$ python -q
>>> import numpy as np
>>> from numpy import linalg as LA
>>> np.set_printoptions(suppress=True, linewidth=120)
>>> J = np.load("case15.npy")
>>> J.round(2)
array([[-0.83,  0.24,  0.51],
       [ 0.21, -0.71,  0.67],
       [ 0.52,  0.66,  0.54]])
>>> # orthonormal columns
>>> B = J / LA.norm(J, axis=1, keepdims=True)
>>> gram = B @ B.T
>>> (np.abs(gram) > 0.9).astype(int)
array([[1, 0, 0],
       [0, 1, 0],
       [0, 0, 1]])
>>> r0 = np.array([-2, 2, 3])
>>> B = J + np.outer(r0, np.eye(3)[1])
>>> B.round(2)
array([[-0.83, -1.76,  0.51],
       [ 0.21,  1.29,  0.67],
       [ 0.52,  3.66,  0.54]])
>>> np.round(LA.det(B) / LA.det(J), 2), round(1 + LA.solve(J, r0)[1], 2)
(np.float64(1.1), np.float64(1.1))
>>> rng = np.random.default_rng(346317)
>>> labels = rng.permutation(3)
>>> labels
array([1, 0, 2])
>>> B = J[labels][:, labels]
>>> np.allclose(B, J)
False
>>> print(np.round(LA.det(B), 2), round(float(LA.det(J[labels])), 2))
1.0 -1.0
>>> data = np.load("data.npy")
>>> data
array([[61.16, 40.1 , 60.49],
       [60.7 , 41.35, 60.09],
       [59.82, 39.04, 60.98],
       [60.9 , 39.52, 60.55],
       [60.14, 39.09, 61.18],
       [59.68, 41.11, 59.41],
       [61.5 , 39.09, 58.87],
       [59.46, 39.75, 58.8 ],
       [60.09, 39.53, 59.61],
       [60.08, 39.61, 60.01],
       [60.24, 40.96, 60.43],
       [59.09, 40.26, 58.25],
       [60.27, 42.39, 59.45],
       [60.24, 40.71, 61.73],
       [60.34, 41.6 , 60.42],
       [59.12, 40.17, 60.48],
       [59.29, 39.15, 59.43],
       [61.03, 41.2 , 60.18],
       [60.5 , 38.79, 60.44],
       [58.87, 39.7 , 59.17],
       [60.33, 40.33, 59.49]])
>>> Xs = data - data.mean(axis=0)
>>> Uu, sigma, Vt = LA.svd(Xs, full_matrices=False)
>>> print(np.searchsorted(np.cumsum(sigma ** 2) / (sigma ** 2).sum(), 0.9) + 1)
3
>>> sigma.round(2)
array([4.43, 4.06, 2.82])
>>> np.round(sigma ** 2 / (sigma ** 2).sum(), 2)
array([0.45, 0.37, 0.18])
>>> np.round(Vt[0] * np.sign(Vt[0, np.abs(Vt[0]).argmax()]), 2)
array([0.17, 0.98, 0.06])
>>> print(round((sigma ** 2).sum() ** 2 / (sigma ** 4).sum(), 2))
2.7
>>> (np.sign(Uu[:, 0]) == np.sign(Uu[0, 0])).astype(int)
array([1, 1, 0, 0, 0, 1, 0, 0, 0, 0, 1, 0, 1, 1, 1, 0, 0, 1, 0, 0, 1])
>>> print(np.round(Xs.mean(axis=0), 2) + 0)
[0. 0. 0.]
>>> d = LA.norm(data[:, None] - data[None], axis=-1)
>>> np.flatnonzero(d[14] < d.mean() / 2)
array([ 1, 10, 14, 17])
>>> d[14].round(6).argsort(kind="stable")[:4]
array([14,  1, 10, 17])
>>> print(d[:5, :5].round(2))
[[0.   1.39 1.78 0.64 1.59]
 [1.39 0.   2.63 1.9  2.57]
 [1.78 2.63 0.   1.26 0.38]
 [0.64 1.9  1.26 0.   1.08]
 [1.59 2.57 0.38 1.08 0.  ]]
>>> d.shape
(21, 21)
>>> B = np.c_[data[:, :2] @ np.array([[2, 1], [2, 1]]), np.array([1, -1, -4, 5, 1, -3, 5, 0, 5, -2, 0, -1, 2, 4, -4, 5, -5, 4, 3, -3, 2])]
>>> B.round(2)
array([[202.52, 101.26,   1.  ],
       [204.1 , 102.05,  -1.  ],
       [197.72,  98.86,  -4.  ],
       [200.84, 100.42,   5.  ],
       [198.46,  99.23,   1.  ],
       [201.58, 100.79,  -3.  ],
       [201.18, 100.59,   5.  ],
       [198.42,  99.21,   0.  ],
       [199.24,  99.62,   5.  ],
       [199.38,  99.69,  -2.  ],
       [202.4 , 101.2 ,   0.  ],
       [198.7 ,  99.35,  -1.  ],
       [205.32, 102.66,   2.  ],
       [201.9 , 100.95,   4.  ],
       [203.88, 101.94,  -4.  ],
       [198.58,  99.29,   5.  ],
       [196.88,  98.44,  -5.  ],
       [204.46, 102.23,   4.  ],
       [198.58,  99.29,   3.  ],
       [197.14,  98.57,  -3.  ],
       [201.32, 100.66,   2.  ]])
>>> np.round(LA.lstsq(data, B[:, 0])[0], 2) + 0
array([2., 2., 0.])
>>> np.round(LA.norm(B - data @ LA.lstsq(data, B)[0], axis=0), 2) + 0
array([ 0.  ,  0.  , 14.13])
>>> np.round(LA.norm(LA.qr(data)[0].T @ B, axis=0) ** 2 / ((B ** 2).sum(axis=0) + 1e-12), 2)
array([1.  , 1.  , 0.14])
>>> LA.matrix_rank(np.c_[data, B])
np.int64(4)
